% python3 -q
>>> import numpy as np
>>> np.set_printoptions(suppress=True, linewidth=120)
>>> F = np.loadtxt("data.csv", delimiter=",")
>>> print(F)
[[ 1.  1.  1.  1.  1.  1.  1.  1.]
 [ 1.  1. -1. -1. -1. -1.  1.  1.]
 [ 1. -1.  1. -1. -1.  1. -1.  1.]
 [ 1.  1.  1.  1. -1. -1. -1. -1.]]
>>> print(np.abs(F).max())
1.0
>>> F[4]
Traceback (most recent call last):
  File "<python-input-5>", line 1, in <module>
    F[4]
    ~^^^
IndexError: index 4 is out of bounds for axis 0 with size 4
>>> print(F.sum(axis=1))
[8. 0. 0. 0.]
>>> print(np.diff(F, axis=0))
[[ 0.  0. -2. -2. -2. -2.  0.  0.]
 [ 0. -2.  2.  0.  0.  2. -2.  0.]
 [ 0.  2.  0.  2.  0. -2.  0. -2.]]
>>> print(np.count_nonzero(F))
32
>>> print(F.sum(axis=0))
[ 4.  2.  2.  0. -2.  0.  0.  2.]
>>> print(round(float(np.linalg.norm(F)), 3))
5.657
>>> G = F.T @ F
>>> print(np.trace(G), (F ** 2).sum())
32.0 32.0
>>> print(np.round(np.linalg.svd(F, compute_uv=False) ** 2, 3))
[8. 8. 8. 8.]
>>> print(np.allclose(G, G.T))
True
>>> print(np.round(np.linalg.eigvalsh(G)[::-1], 3) + 0)
[8. 8. 8. 8. 0. 0. 0. 0.]
>>> print((F @ F.T).shape)
(4, 4)
>>> ang = np.radians(180)
>>> r_ = np.eye(8)
>>> r_[7, 7] = r_[0, 0] = np.cos(ang)
>>> r_[7, 0], r_[0, 7] = -np.sin(ang), np.sin(ang)
>>> print(r_.round(3) + 0)
[[-1.  0.  0.  0.  0.  0.  0.  0.]
 [ 0.  1.  0.  0.  0.  0.  0.  0.]
 [ 0.  0.  1.  0.  0.  0.  0.  0.]
 [ 0.  0.  0.  1.  0.  0.  0.  0.]
 [ 0.  0.  0.  0.  1.  0.  0.  0.]
 [ 0.  0.  0.  0.  0.  1.  0.  0.]
 [ 0.  0.  0.  0.  0.  0.  1.  0.]
 [ 0.  0.  0.  0.  0.  0.  0. -1.]]
>>> M2 = F @ r_.T
>>> print(np.abs(M2 - F).max(axis=0))
[2. 0. 0. 0. 0. 0. 0. 2.]
>>> J = np.load("dump.npy")
>>> print(J)
[[ 0.32 -2.08]
 [-0.06  0.39]]
>>> r = np.linalg.matrix_rank(J)
>>> print(r)
1
>>> ns = np.linalg.svd(J)[2][r:].T
>>> print(np.round(ns @ ns.T, 3))
[[0.977 0.15 ]
 [0.15  0.023]]
>>> print(ns.shape)
(2, 1)
>>> print(np.allclose(J @ ns, 0))
True
>>> M2 = J / np.sqrt((J ** 2).mean(axis=1, keepdims=True))
>>> print(np.linalg.matrix_rank(J - J.mean(axis=1, keepdims=True)))
1
>>> print(M2[0].round(3))
[ 0.215 -1.398]
>>> print(np.round(np.linalg.norm(M2, axis=1), 3))
[1.414 1.414]
>>> print(np.round(J @ J, 3))
[[ 0.227 -1.477]
 [-0.043  0.277]]
>>> print(np.round(np.linalg.matrix_power(J, 2), 3))
[[ 0.227 -1.477]
 [-0.043  0.277]]
>>> print((J + J.T) / 2)
[[ 0.32 -1.07]
 [-1.07  0.39]]
>>> print(np.round(np.sort(np.abs(np.linalg.eigvals(J))), 3))
[0.   0.71]
>>> M2 = F[0, 0] * F[1:] - np.outer(F[1:, 0], F[0])
>>> print(M2)
[[ 0.  0. -2. -2. -2. -2.  0.  0.]
 [ 0. -2.  0. -2. -2.  0. -2.  0.]
 [ 0.  0.  0.  0. -2. -2. -2. -2.]]
>>> print(np.flatnonzero(~M2.round(6).any(axis=1)))
[]
>>> print(F[:, 0] / F[0, 0])
[1. 1. 1. 1.]
>>> print(np.linalg.matrix_rank(M2), np.linalg.matrix_rank(F))
3 4
>>> M2 = J / np.linalg.norm(J, axis=1, keepdims=True)
>>> G = M2 @ M2.T
>>> print((G - 2 * np.eye(2)).round(6).argmax(axis=1))
[0 0]
>>> print(np.round(np.linalg.norm(M2, axis=1), 3))
[1. 1.]
>>> arr = np.load("block11.npy")
>>> print(arr)
[[2. 5. 0. 0.]
 [5. 0. 5. 0.]
 [0. 5. 1. 5.]
 [0. 0. 5. 3.]]
>>> w, vecs = np.linalg.eigh(arr)
>>> print(np.abs(vecs[:, -1]).round(6).argmax())
2
>>> print(np.round(vecs.T @ arr @ vecs, 3) + 0)
[[-7.14   0.     0.     0.   ]
 [ 0.    -1.194  0.     0.   ]
 [ 0.     0.     5.062  0.   ]
 [ 0.     0.     0.     9.272]]
>>> print(round(float(w.sum()), 3), np.trace(arr))
6.0 6.0
>>> print(np.round(np.linalg.eigvalsh(arr).min(), 3))
-7.14
>>> print([round(float(np.linalg.det(arr[:i, :i])), 2) + 0 for i in range(1, 5)])
[2.0, -25.0, -75.0, 400.0]
>>> O, r_ = np.linalg.qr(arr)
>>> print(np.round(np.abs(np.diag(r_)), 3))
[5.385 6.823 5.401 2.016]
>>> print(np.round(O.T @ O, 3) + 0)
[[1. 0. 0. 0.]
 [0. 1. 0. 0.]
 [0. 0. 1. 0.]
 [0. 0. 0. 1.]]
>>> print(r_.round(3))
[[-5.385 -1.857 -4.642  0.   ]
 [ 0.     6.823 -0.531  3.664]
 [ 0.     0.    -5.401 -4.063]
 [ 0.     0.     0.    -2.016]]
>>> print(O.round(3))
[[-0.371  0.632  0.257  0.63 ]
 [-0.928 -0.253 -0.103 -0.252]
 [-0.     0.733 -0.257 -0.63 ]
 [-0.     0.    -0.926  0.378]]
>>> r0 = np.array([3, 4, -6, 8])
>>> M2 = O + np.outer(r0, np.eye(4)[0])
>>> print(M2.round(3))
[[ 2.629  0.632  0.257  0.63 ]
 [ 3.072 -0.253 -0.103 -0.252]
 [-6.     0.733 -0.257 -0.63 ]
 [ 8.     0.    -0.926  0.378]]
>>> print(np.linalg.matrix_rank(M2 - O))
1
>>> M = np.load("test16.npy")
>>> print(M.round(3))
[[0.333 0.333 0.    0.333]
 [0.167 0.667 0.167 0.   ]
 [0.    0.333 0.444 0.222]
 [0.286 0.143 0.286 0.286]]
>>> print(np.round(np.einsum("ij,ji->", M, M), 3))
1.374
>>> print(round(float(np.linalg.eigvals(M).sum().real), 3))
1.73
>>> print(np.round(np.linalg.eigvals(M), 3))
[ 1.    -0.118  0.404  0.444]
>>> print(round(np.einsum("ii->", M), 3))
1.73
>>> print(np.round(np.linalg.det(2 * M), 3), round(float(np.linalg.det(M)), 3))
-0.339 -0.021
>>> rng = np.random.default_rng(46121)
>>> M2 = M + rng.integers(-2, 3, (4, 3)) @ rng.integers(-2, 3, (3, 4))
>>> print(M2.round(3))
[[ 4.333  8.333  8.    -1.667]
 [ 4.167 -0.333  2.167 -2.   ]
 [-4.     4.333  0.444  2.222]
 [ 0.286 -0.857 -5.714  6.286]]
>>> print(np.round(np.linalg.svd(M2 - M, compute_uv=False), 3) + 0)
[13.989  7.757  5.113  0.   ]
>>> print(np.linalg.matrix_rank(M2 - M, tol=1e-8))
3
>>> mat = np.loadtxt("layer4.csv", delimiter=",")
>>> print(mat.round(3))
[[-0.243  0.97 ]
 [ 0.97   0.243]]
>>> print(round(np.linalg.norm(mat[1], 1), 3), round(np.linalg.norm(mat[1], np.inf), 3))
1.213 0.97
>>> print(np.linalg.norm(mat, axis=1).argmax())
0
>>> print(np.round(np.linalg.norm(mat, axis=0), 3))
[1. 1.]
>>> print(np.round(np.linalg.norm(mat, axis=1), 3))
[1. 1.]
>>> print(round(float(mat[1] @ mat[0]), 3))
-0.0
>>> print(np.round(np.linalg.norm(mat, 1), 3), round(np.linalg.norm(mat, np.inf), 3))
1.213 1.213
>>> print([round(float(np.linalg.det(mat[:i, :i])), 2) + 0 for i in range(1, 3)])
[-0.24, -1.0]
>>> print(np.all(np.linalg.eigvalsh(mat) > 0))
False
>>> x0 = np.array([-4, 4])
>>> print(np.round(np.linalg.inv(mat), 3))
[[-0.243  0.97 ]
 [ 0.97   0.243]]
>>> r0 = np.array([-1, 6])
>>> print(np.round(np.cross(M[3, :3], M[0, :3]), 3))
[-0.095  0.095  0.048]
>>> print(np.round(np.polyval(r0, M[3]), 3))
[5.714 5.857 5.714 5.714]
>>> print(np.round(np.array([np.convolve(row, r0, "same") for row in M]), 3))
[[-0.333  1.667  2.    -0.333]
 [-0.167  0.333  3.833  1.   ]
 [ 0.    -0.333  1.556  2.444]
 [-0.286  1.571  0.571  1.429]]
>>> print(np.round(mat @ mat.T, 3) + 0)
[[1. 0.]
 [0. 1.]]
>>> print(np.round(np.linalg.norm(mat, axis=0), 3))
[1. 1.]
>>> print(np.round(mat[:, 0] @ mat[:, 1], 3))
-0.0
>>> print(np.round(np.linalg.svd(mat, compute_uv=False), 3))
[1. 1.]
>>> print(np.round(np.linalg.pinv(mat), 3))
[[-0.243  0.97 ]
 [ 0.97   0.243]]
>>> print(np.round(mat.T @ mat, 3) + 0)
[[1. 0.]
 [0. 1.]]
